>>> import numpy as np
>>> np.set_printoptions(precision=4, suppress=True, linewidth=140, legacy="1.25")
>>> rd = lambda a: np.round(a, 4) + 0
>>> feats = np.loadtxt("arr.csv", delimiter=",")
>>> rd(feats)
array([[18.3291,  3.3358, -0.8527],
       [-5.4846, 14.863 ,  9.1081],
       [ 3.047 , -7.0458, 15.6766]])
>>> rng = np.random.default_rng(473)
>>> labels = rng.permutation(3)
>>> A2 = feats[:, labels] * rng.choice([-1, 1], 3)
>>> rd(A2)
array([[  0.8527, -18.3291,  -3.3358],
       [ -9.1081,   5.4846, -14.863 ],
       [-15.6766,  -3.047 ,   7.0458]])
>>> Uu, _, Vt = np.linalg.svd(feats.T @ A2)
>>> labels
array([2, 0, 1])
>>> rd(Uu @ Vt)
array([[ 0., -1.,  0.],
       [ 0.,  0., -1.],
       [-1.,  0.,  0.]])
>>> m1 = np.load("test9.npy")
>>> m1
array([[-0.2   ,  2.    ,  3.9867],
       [ 0.3   , -0.8   , -1.5781],
       [ 0.6   ,  0.7   ,  1.3727],
       [ 0.8   ,  0.3   ,  0.6215],
       [-0.6   , -0.5   , -0.9476],
       [-0.1   , -0.4   , -0.7816],
       [ 0.8   ,  0.3   ,  0.5758],
       [ 0.3   ,  0.3   ,  0.5616],
       [ 0.1   , -1.    , -1.9196],
       [-0.1   ,  1.1   ,  2.1815],
       [ 0.8   , -0.2   , -0.381 ],
       [ 0.    , -0.1   , -0.1124],
       [-1.6   ,  1.    ,  1.9875],
       [ 2.    ,  0.7   ,  1.3744],
       [-0.7   ,  0.8   ,  1.6544]])
>>> P = m1 @ np.linalg.solve(m1.T @ m1, m1.T)
>>> np.allclose(P @ P, P)
True
>>> rd(P @ m1[:, 1])
array([ 2. , -0.8,  0.7,  0.3, -0.5, -0.4,  0.3,  0.3, -1. ,  1.1, -0.2, -0.1,  1. ,  0.7,  0.8])
>>> Ac = m1 - m1.mean(axis=0)
>>> Uu, sig, Vt = np.linalg.svd(Ac, full_matrices=False)
>>> np.linalg.matrix_rank(Ac)
3
>>> rd(np.abs(Vt[-1]))
array([0.0078, 0.8916, 0.4528])
>>> (np.sign(Uu[:, 0]) == np.sign(Uu[0, 0])).astype(int)
array([1, 0, 1, 1, 0, 0, 0, 0, 0, 1, 0, 0, 1, 1, 1])
>>> np.searchsorted(np.cumsum(sig ** 2) / (sig ** 2).sum(), 0.9) + 1
2
>>> np.abs(Uu[:, 0]).argmax()
0
>>> rd(sig ** 2 / (sig ** 2).sum())
array([0.8254, 0.1745, 0.    ])
>>> np.abs(Vt[0]).argmax()
2
>>> cov = np.cov(m1, rowvar=False)
>>> np.argwhere(np.triu(np.abs(np.corrcoef(m1.T)) > 0.8, 1))
array([[1, 2]])
>>> rd(np.corrcoef(m1.T))
array([[ 1.    , -0.1197, -0.1286],
       [-0.1197,  1.    ,  0.9998],
       [-0.1286,  0.9998,  1.    ]])
>>> rd(m1.std(axis=0))
array([0.7982, 0.7756, 1.5289])
>>> rd(np.linalg.eigvalsh(cov)[::-1])
array([3.1627, 0.6687, 0.0002])
>>> W0 = np.diag(np.array([-5, 0, 9, -8, -5, 7])) + -1 * np.eye(6, k=1) + -1 * np.eye(6, k=-1)
>>> W0
array([[-5., -1.,  0.,  0.,  0.,  0.],
       [-1.,  0., -1.,  0.,  0.,  0.],
       [ 0., -1.,  9., -1.,  0.,  0.],
       [ 0.,  0., -1., -8., -1.,  0.],
       [ 0.,  0.,  0., -1., -5., -1.],
       [ 0.,  0.,  0.,  0., -1.,  7.]])
>>> labels = rng.permutation(6)
>>> A2 = W0[:, labels] * rng.choice([-1, 1], 6)
>>> A2
array([[-0.,  0.,  1.,  0.,  5., -0.],
       [-0.,  0., -0.,  0.,  1.,  1.],
       [ 1.,  0.,  1.,  0., -0., -9.],
       [ 8., -1., -0.,  0., -0.,  1.],
       [ 1., -5., -0., -1., -0., -0.],
       [-0., -1., -0.,  7., -0., -0.]])
>>> Uu, _, Vt = np.linalg.svd(W0.T @ A2)
>>> rd(np.linalg.lstsq(W0, A2)[0])
array([[ 0.,  0.,  0.,  0., -1.,  0.],
       [ 0.,  0., -1.,  0.,  0.,  0.],
       [ 0.,  0.,  0.,  0.,  0., -1.],
       [-1.,  0.,  0.,  0.,  0.,  0.],
       [ 0.,  1.,  0.,  0.,  0.,  0.],
       [ 0.,  0.,  0.,  1.,  0.,  0.]])
>>> rd(Uu @ Vt)
array([[ 0.,  0.,  0.,  0., -1.,  0.],
       [ 0.,  0., -1.,  0.,  0.,  0.],
       [ 0.,  0.,  0.,  0.,  0., -1.],
       [-1.,  0.,  0.,  0.,  0.,  0.],
       [ 0.,  1.,  0.,  0.,  0.,  0.],
       [ 0.,  0.,  0.,  1.,  0.,  0.]])
>>> labels
array([3, 4, 1, 5, 0, 2])
>>> Z = m1[[11, 2]].astype(float)
>>> for _ in range(4):
...     labels = np.linalg.norm(m1[:, None] - Z, axis=-1).argmin(axis=1)
...     Z = np.array([m1[labels == j].mean(axis=0) for j in range(2)])
... 
>>> labels
array([1, 0, 1, 1, 0, 0, 1, 1, 0, 1, 0, 0, 1, 1, 1])
>>> np.bincount(labels)
array([6, 9])
>>> rd(Z)
array([[ 0.0833, -0.5   , -0.9534],
       [ 0.2111,  0.8   ,  1.5907]])
>>> np.abs(Z[1] - Z[0]).argmax()
2
>>> rd(Z[1] - Z[0])
array([0.1278, 1.3   , 2.5441])
>>> Uu, sig, Vt = np.linalg.svd(Z)
>>> rd(sig)
array([2.0852, 0.1808])
>>> A2 = Uu[:, :1] @ np.diag(sig[:1]) @ Vt[:1]
>>> np.linalg.matrix_rank(Z, rtol=0.05)
2
>>> rd(np.abs(Z - A2).max())
0.1543
>>> rd(np.linalg.norm(Z - A2) / np.linalg.norm(Z))
0.0864
>>> rd(A2)
array([[-0.071 , -0.4833, -0.9503],
       [ 0.119 ,  0.8099,  1.5925]])
>>> np.linalg.matrix_rank(A2)
1
>>> A = np.load("block6.npy")
>>> A
array([[1, 0, 3],
       [2, 3, 2],
       [2, 3, 3]])
>>> labels = rng.permutation(3)
>>> labels
array([2, 1, 0])
>>> A2 = A[labels][:, labels]
>>> A2
array([[3, 3, 2],
       [2, 3, 2],
       [3, 0, 1]])
>>> np.trace(A2)
7
>>> q, _ = np.linalg.qr(np.array([[-0.6, -0.6, 0.1], [1.0, -0.2, 0.0], [-0.2, -0.7, -0.5]]))
>>> evecs, _ = np.linalg.qr(np.array([[1.0, 1.0, 0.9, 1.1],
...     [1.0, -0.6, 0.8, -0.5],
...     [-0.8, 1.5, -1.4, -1.0],
...     [-2.0, 0.2, 0.5, 0.1]]))
>>> sig = 10 * 0.2 ** np.arange(3)
>>> arr = q[:, :3] * sig @ evecs[:3]
>>> rd(arr)
array([[ 2.2851, -3.198 , -3.3767, -0.1255],
       [-2.9606,  5.5103,  5.2669, -2.3245],
       [ 1.3004, -0.5539, -1.5254, -0.8344]])
>>> x0 = np.array([0, 2, -2, 0, -2, -1])
>>> h1 = np.maximum(W0 @ x0, 0)
>>> h1
array([ 0.,  2.,  0.,  4., 11.,  0.])
>>> M = np.load("case15.npy")
>>> M
array([[  4, -12,  12,   8,  -4],
       [  9, -27,  27,  18,  -9],
       [  6, -18,  18,  12,  -6],
       [  0,   0,   0,   0,   0],
       [ -3,   9,  -9,  -6,   3]])
>>> Uu, sig, Vt = np.linalg.svd(M)
>>> evecs = Vt[:(sig > 1e-8).sum()]
>>> x0 = M[1] + -3 * M[3] + rng.integers(2) * np.eye(5)[0]
>>> x0
array([  9., -27.,  27.,  18.,  -9.])
>>> rd(np.diag(evecs.T @ evecs))
array([0.0417, 0.375 , 0.375 , 0.1667, 0.0417])
>>> rd(np.linalg.norm(x0 - evecs.T @ evecs @ x0))
0.0
>>> np.allclose(evecs.T @ evecs @ x0, x0)
True
>>> P = np.triu(np.array([[2, 3, 4, 2, 4],
...     [2, 0, 5, 5, 4],
...     [2, 3, 1, 0, 2],
...     [1, 0, 5, 5, 0],
...     [2, 0, 4, 2, 0]]), 1) + np.eye(5)
>>> A2 = P @ M @ np.linalg.inv(P)
>>> np.linalg.matrix_rank(A2)
1
>>> rd(np.linalg.det(A2))
0.0
>>> A2
array([[   43.,  -258.,  1247.,  1290., -1677.],
       [   27.,  -162.,   783.,   810., -1053.],
       [    0.,     0.,     0.,     0.,     0.],
       [    0.,     0.,     0.,     0.,     0.],
       [   -3.,    18.,   -87.,   -90.,   117.]])
>>> A2 = np.array([[8, -9], [-5, -6], [8, 6]])
>>> np.linalg.matrix_rank(m1 @ A2)
2
>>> rd(np.trace(np.linalg.pinv(M) @ M))
1.0
>>> np.linalg.lstsq(M[:-1].T, M[-1])[2]
1
>>> rd(M @ np.linalg.pinv(M) @ M)
array([[  4., -12.,  12.,   8.,  -4.],
       [  9., -27.,  27.,  18.,  -9.],
       [  6., -18.,  18.,  12.,  -6.],
       [  0.,   0.,   0.,   0.,   0.],
       [ -3.,   9.,  -9.,  -6.,   3.]])
>>> np.unique(M.round(6), axis=0).shape
(5, 5)
>>> W1 = np.array([[0, 1, -2, 0, -2, -1],
...     [1, -1, -1, 2, -1, 2],
...     [0, 0, -2, 0, 2, -1],
...     [2, 1, 2, -2, 2, 1],
...     [1, 2, 0, 0, 0, 1]])
>>> coef = np.array([2, 3, -1, -3, -1, -1])
>>> act = np.maximum(M @ W1 + coef, 0)
>>> (act > 0).mean(axis=0)
array([1. , 0.8, 0.2, 0.2, 0.6, 0.2])
>>> Z = np.array([[-2, -3], [1, 0], [0, -2], [-2, 3], [2, 2], [-1, 3]])
>>> W1 @ Z
array([[ -2,  -3],
       [-11,   9],
       [  5,   5],
       [  4,  -9],
       [ -1,   0]])
>>> X = np.load("sample5.npy")
>>> X
array([[  1,  -3,   9, -27],
       [  1,  -2,   4,  -8],
       [  1,  -1,   1,  -1],
       [  1,   0,   0,   0],
       [  1,   1,   1,   1],
       [  1,   2,   4,   8]])
>>> th = np.radians(120)
>>> R = np.eye(4)
>>> R[0, 0] = R[3, 3] = np.cos(th)
>>> R[0, 3], R[3, 0] = -np.sin(th), np.sin(th)
>>> rd(R)
array([[-0.5  ,  0.   ,  0.   , -0.866],
       [ 0.   ,  1.   ,  0.   ,  0.   ],
       [ 0.   ,  0.   ,  1.   ,  0.   ],
       [ 0.866,  0.   ,  0.   , -0.5  ]])
>>> A2 = X @ R.T
>>> np.allclose(np.linalg.norm(X, axis=1), np.linalg.norm(A2, axis=1))
True
>>> rd(A2)
array([[22.8827, -3.    ,  9.    , 14.366 ],
       [ 6.4282, -2.    ,  4.    ,  4.866 ],
       [ 0.366 , -1.    ,  1.    ,  1.366 ],
       [-0.5   ,  0.    ,  0.    ,  0.866 ],
       [-1.366 ,  1.    ,  1.    ,  0.366 ],
       [-7.4282,  2.    ,  4.    , -3.134 ]])
>>> rd(np.abs(A2 - X).max(axis=0))
array([21.8827,  0.    ,  0.    , 41.366 ])
>>> rd(np.linalg.svd(X, compute_uv=False)), rd(np.linalg.svd(A2, compute_uv=False))
(array([30.7795,  6.821 ,  1.8435,  1.3022]), array([30.7795,  6.821 ,  1.8435,  1.3022]))
>>> np.linalg.norm(A2, axis=1).argmax()
0
>>> rd(np.linalg.norm(A2, 2))
30.7795
>>> rd(np.linalg.norm(A2, "nuc"))
40.7462
>>> rd(np.linalg.norm(A2) ** 2 / np.linalg.norm(A2, 2) ** 2)
1.0545
>>> rd(np.linalg.norm(A2, axis=0))
array([24.9473,  4.3589, 10.7238, 15.5767])
>>> x0 = np.array([0, 2, 2, -1])
>>> y = X @ x0
>>> rd(np.linalg.pinv(X) @ X)
array([[1., 0., 0., 0.],
       [0., 1., 0., 0.],
       [0., 0., 1., 0.],
       [0., 0., 0., 1.]])
>>> y
array([39, 12,  1,  0,  3,  4])
>>> y = y + 0.02 * rng.normal(size=6)
>>> rd(y)
array([38.9689, 12.0007,  1.0584, -0.0037,  3.0056,  3.9883])
>>> coef, *_ = np.linalg.lstsq(X, y)
>>> rd(coef)
array([ 0.0177,  1.9812,  1.9965, -0.9971])
>>> coef.round()
array([ 0.,  2.,  2., -1.])
>>> q, evecs = np.linalg.qr(X[:, :1])[0], np.linalg.qr(X[:, 1:])[0]
>>> sig = np.linalg.svd(q.T @ evecs, compute_uv=False)
>>> rd(np.linalg.norm(q @ q.T - evecs @ evecs.T, 2))
1.0
>>> (sig > 0.9).sum()
0
>>> rd(sig)
array([0.7987])
>>> A2 = np.c_[X[:, :3] @ np.array([[-4, 7, -9], [-2, -3, -7], [5, 0, 3]]), np.array([-2, -1, -1, 2, -1, 2])]
>>> A2
array([[ 47,  16,  39,  -2],
       [ 20,  13,  17,  -1],
       [  3,  10,   1,  -1],
       [ -4,   7,  -9,   2],
       [ -1,   4, -13,  -1],
       [ 12,   1, -11,   2]])
>>> rd(np.linalg.lstsq(X, A2[:, 0])[0])
array([-4., -2.,  5.,  0.])
>>> E = 0.2 ** np.abs(np.subtract.outer(np.arange(4), np.arange(4)))
>>> rd(E)
array([[1.   , 0.2  , 0.04 , 0.008],
       [0.2  , 1.   , 0.2  , 0.04 ],
       [0.04 , 0.2  , 1.   , 0.2  ],
       [0.008, 0.04 , 0.2  , 1.   ]])
>>> vals, evecs = np.linalg.eig(E)
>>> rd(E @ evecs[:, 0] - vals[0] * evecs[:, 0])
array([0., 0., 0., 0.])
>>> rd(vals)
array([1.3625, 1.0826, 0.8455, 0.7094])
>>> rd(np.sort(np.linalg.eigvals(np.linalg.inv(E))))
array([0.734 , 0.9237, 1.1827, 1.4096])
>>> rd(np.prod(vals))
0.8847
>>> q, R = np.linalg.qr(E)
>>> rd(q)
array([[-0.9798,  0.2   ,  0.    ,  0.    ],
       [-0.196 , -0.96  ,  0.1998,  0.    ],
       [-0.0392, -0.192 , -0.9608, -0.1961],
       [-0.0078, -0.0384, -0.1922,  0.9806]])
>>> q.shape, R.shape
((4, 4), (4, 4))
>>> rd(np.abs(np.diag(R)))
array([1.0206, 0.96  , 0.9593, 0.9414])
>>> rd(abs(R[0, 0])), rd(np.linalg.norm(E[:, 0]))
(1.0206, 1.0206)
>>> rd(R)
array([[-1.0206, -0.4001, -0.1191, -0.0314],
       [ 0.    , -0.96  , -0.3837, -0.1136],
       [ 0.    ,  0.    , -0.9593, -0.3763],
       [ 0.    ,  0.    ,  0.    ,  0.9414]])
>>> rd(q.T @ q)
array([[1., 0., 0., 0.],
       [0., 1., 0., 0.],
       [0., 0., 1., 0.],
       [0., 0., 0., 1.]])
>>> np.allclose(R.T @ R, E.T @ E)
True
>>> rd(q @ R)
array([[1.   , 0.2  , 0.04 , 0.008],
       [0.2  , 1.   , 0.2  , 0.04 ],
       [0.04 , 0.2  , 1.   , 0.2  ],
       [0.008, 0.04 , 0.2  , 1.   ]])
>>> rd(np.trace(q @ q.T))
4.0
